$ ipython --no-banner

In [1]: import numpy as np

In [2]: np.set_printoptions(precision=2, suppress=True, linewidth=200, sign=" ")

In [3]: data = np.loadtxt("a.csv", delimiter=",")

In [4]: data
Out[4]: 
array([[ -0.4,   0.1,  -0.9,  -1.5,  -0.8,   2.4,  -0.7,  -1.1],
       [  0.3,   0.3,  -0.3,  -2.1,   0.1,  -0.1,   1.4,   0.6],
       [ -2.3,   1.3,   0.6,  -0.6,  -0.7,   0.2,   0. ,   0.9],
       [ -0.7,   1.7,  -1.8,   0.4,   1. ,   0.3,   0.9,   1.2],
       [  2. ,  -2. ,   0.1,  -1.1,  -0.6,  -1.3,   0. ,  -0.8],
       [ -2.2,   0.6,  -1.8,   1.9,  -0.6,   1.8,   1.1,   0.3],
       [ -1.1,  -0.4,   0.4,  -1.4,  -0.4,   0.8,  -1.6,  -0.9],
       [  0.8,   0.4,   0.1,   1.5,   1. ,  -2.2,   0.4,   1.1],
       [  0.3,   0.8,   0.2,   0.3,   0.2,   0.8,  -2. ,   1.9],
       [  0.1,  -0.6,  -0.9,   1. ,   1. ,   0. ,  -2.5,   1.2],
       [  0.4,  -2.3,   0.1,   1.2,  -0.7,  -0.4,   1.3,  -1.1],
       [ -0.5,   1.1,  -1. ,   1. ,  -0.9,   0.2,   0.2,   0.8],
       [ -0.4,   0.7,  -1.5,   0.4,  -1.5,   0.9,   0.2,   1. ],
       [  1.9,   0.4,  -0.5,  -0.9,   2.7,  -1.1,   1.1,   0.8],
       [ -0.5,   0.2,   0.3,   2.4,  -0.8,  -0.6,  -0.1,   1. ],
       [  1.4,   1.6,  -0.6,   1.9,  -1. ,  -1.9,   0.5,  -0.2],
       [  1. ,  -2.1,  -0.7,  -0.7,   0.3,  -0.7,   0.1,   0.2],
       [  0.5,   0.1,   0.3,   0.4,   1.5,   0.3,  -0.2,  -0.5],
       [  1. ,   0.2,  -0.3,   0.4,  -2.3,   1.3,   0.8,   0. ],
       [  1.2,  -2. ,   0.2,   0.4,   0.1,   1.9,  -0.6,   0.1],
       [ -0.6,  -0.6,  -1.5,   1.8,   0.4,   0.8,   0.4,   0. ],
       [  0. ,   1.8,   1.9,  -0.7,  -0.8,  -0.9,   1.8,  -0.9],
       [ -2.2,  -1.6,   0.1,  -1.1,   0.7,   2.5,  -0.1,  -0.1],
       [ -0.7,  -2.4,   0.4,  -0.8,  -2.1,   1.7,   0.6,   2.1],
       [ -1.3,   1.5,  -2.4,   0.9,   1. ,  -0.8,  -0.6,   1.1],
       [ -2. ,   1.1,  -0.8,  -0.8,   0.4,  -0.6,   0.7,   0.6],
       [ -0.9,   0.3,   0.4,  -1.2,   1.2,   0. ,   1.4,   0.3],
       [  0. ,   3. ,   1. ,   6. ,  10. , -12. ,  -9. ,   3. ],
       [ -0.1,  -0.7,  -1. ,  -1. ,   1.2,   2. ,   0.4,   1.1],
       [ -0.8,  -0.1,   1.4,   0.2,   0.4,   1.2,   0.5,   1.1],
       [  0. ,   1.1,  -0.4,   0.2,   0.2,   0.4,  -0.2,  -0.2],
       [  0.1,  -1.4,  -0.3,   0.4,   0.5,   0. ,   0.2,  -1.1],
       [  0.5,  -0.3,  -0.2,   0. ,   0.2,   0.7,   1.5,   0. ],
       [ -0.4,   0.3,   0.5,   1.1,   0.7,  -0.9,  -0.1,  -0.3],
       [  0.6,  -0.2,  -0.2,  -0.2,   0.8,  -1.3,   0. ,   1.4],
       [  1.4,  -0.6,   0.6,  -0.3,  -1.6,  -0.6,  -0.2,  -0.2],
       [  0.2,  -1.4,   1.8,   2.1,   0.8,   1.2,   0.7,   0.9],
       [ -0.6,  -0.7,  -1.4,   1. ,   0.6,  -0.1,   0.8,   1.5]])

In [5]: # row 27 dominates

In [6]: gram = np.cov(data, rowvar=False)

In [7]: np.polyfit(data[:, 0], data[:, 3], 1)
Out[7]: array([ 0.03,  0.33])

In [8]: np.argwhere(np.triu(np.abs(np.corrcoef(data.T)) > 0.8, 1))
Out[8]: array([], shape=(0, 2), dtype=int64)

In [9]: np.argsort(-data.std(axis=0).round(6), kind="stable")
Out[9]: array([ 5,  4,  6,  3,  1,  0,  2,  7])

In [10]: np.linalg.eigvalsh(gram)[::-1]
Out[10]: array([ 11.56,   1.81,   1.45,   1.22,   0.88,   0.76,   0.59,   0.47])
